% ipython --no-banner

In [1]: import numpy as np

In [2]: from numpy import linalg as LA

In [3]: np.set_printoptions(suppress=True, linewidth=200)

In [4]: tidy = lambda a: np.round(a, 2) + 0

In [5]: f = np.array([3, 2, 9, 5])

In [6]: g = np.array([-8, -3, 2, 2])

In [7]: A = f[:, None] + g[None, :]

In [8]: print(A)
[[-5  0  5  5]
 [-6 -1  4  4]
 [ 1  6 11 11]
 [-3  2  7  7]]

In [9]: C2 = A.T @ A

In [10]: np.trace(C2), (A ** 2).sum()
Out[10]: (np.int64(534), np.int64(534))

In [11]: print(np.allclose(C2, C2.T))
True

In [12]: (A @ A.T).shape
Out[12]: (4, 4)

In [13]: print(np.diag(C2))
[ 71  41 211 211]

In [14]: K = np.load("sample14.npy")

In [15]: K
Out[15]: 
array([[1.  , 0.7 , 0.49],
       [0.7 , 1.  , 0.7 ],
       [0.49, 0.7 , 1.  ]])

In [16]: vec = np.array([2, -2, 2])

In [17]: rhs = K @ vec

In [18]: tidy(rhs)
Out[18]: array([1.58, 0.8 , 1.58])

In [19]: tidy(LA.solve(K, K[:, 2]))
Out[19]: array([0., 0., 1.])

In [20]: tidy(LA.solve(K, rhs + K[:, 0]))
Out[20]: array([ 3., -2.,  2.])

In [21]: vals, evecs = LA.eigh(K)

In [22]: vec = np.array([2, 1, 3])

In [23]: tidy(LA.eigvalsh(K[1:, 1:]))
Out[23]: array([0.3, 1.7])

In [24]: tidy(evecs * np.abs(vals) @ evecs.T)
Out[24]: 
array([[1.  , 0.7 , 0.49],
       [0.7 , 1.  , 0.7 ],
       [0.49, 0.7 , 1.  ]])
